$ python3 -q
>>> import numpy as np
>>> np.set_printoptions(precision=2, suppress=True, linewidth=200, sign=" ")
>>> tidy = lambda a: np.round(a, 2) + 0
>>> data = np.load("block6.npy")
>>> data
array([[ 50, -58,  17, -14],
       [-58, 104, -72,  18],
       [ 17, -72, 102,  35],
       [-14,  18,  35,  86]])
>>> tidy(np.linalg.norm(data, 2) / np.linalg.norm(data))
np.float64(0.85)
>>> [round(float(x), 2) for x in np.linalg.svd(data, compute_uv=False)[:3]]
[195.36, 114.33, 32.31]
>>> np.argsort(-np.linalg.norm(data, axis=0).round(6), kind="stable")[:3]
array([ 1,  2,  3])
>>> gram = data.T @ data
>>> np.diag(gram)
array([  6349,  19688,  17102,   9141])
>>> np.allclose(gram, gram.T)
True
>>> np.trace(gram), (data ** 2).sum()
(np.int64(52280), np.int64(52280))
>>> tidy(np.linalg.eigvalsh(gram)[::-1])
array([ 38163.88,  13072.14,   1043.99,      0.  ])
>>> gram
array([[  6349, -10408,   6270,  -2353],
       [-10408,  19688, -15188,   1712],
       [  6270, -15188,  17102,   5046],
       [ -2353,   1712,   5046,   9141]])
>>> np.linalg.lstsq(data[:-1].T, data[-1])[2]
np.int32(3)
>>> J = np.loadtxt("data.csv", delimiter=",")
>>> J
array([[-3., -5., -9., -5., -1.],
       [ 6., 10., 18., 10.,  2.],
       [ 9., 12., 27., 19.,  2.]])
>>> # rows and columns are dependent
>>> np.linalg.rank(J)
Traceback (most recent call last):
  File "<python-input-18>", line 1, in <module>
    np.linalg.rank(J)
    ^^^^^^^^^^^^^^
AttributeError: module 'numpy.linalg' has no attribute 'rank'
>>> J.sum(axis=1)
array([-23.,  46.,  69.])
>>> np.abs(J).max()
np.float64(27.0)
>>> np.unravel_index(np.abs(J).argmax(), J.shape)
(np.int64(2), np.int64(2))
>>> np.diff(J, axis=0)
array([[  9.,  15.,  27.,  15.,   3.],
       [  3.,   2.,   9.,   9.,   0.]])
>>> rank = np.linalg.matrix_rank(J)
>>> rank
np.int64(2)
>>> null = np.linalg.svd(J)[2][rank:].T
>>> np.linalg.matrix_rank(J.T @ J), np.linalg.matrix_rank(J @ J.T)
(np.int64(2), np.int64(2))
>>> [int(np.linalg.matrix_rank(np.delete(J, i, axis=0))) for i in range(3)]
[2, 2, 1]
>>> np.allclose(J @ null, 0)
True
>>> Uu, sv, Vh = np.linalg.svd(J)
>>> vecs = Vh[:(sv > 1e-8).sum()]
>>> rng = np.random.default_rng(1981)
>>> x = J[2] + -1 * J[0] + rng.integers(2) * np.eye(5)[3]
>>> x
array([ 12.,  17.,  36.,  24.,   3.])
>>> np.allclose(vecs.T @ vecs @ x, x)
True
>>> tidy(np.linalg.norm(x - vecs.T @ vecs @ x))
np.float64(0.0)
>>> t3 = np.stack([J, 4 * J, J[::-1]])
>>> np.einsum("bij,cij->bc", t3, t3)
array([[ 2024.,  8096.,  -290.],
       [ 8096., 32384., -1160.],
       [ -290., -1160.,  2024.]])
>>> np.linalg.matrix_rank(t3.reshape(3, -1))
np.int64(2)
>>> np.linalg.matrix_rank(t3)
array([ 2,  2,  2])
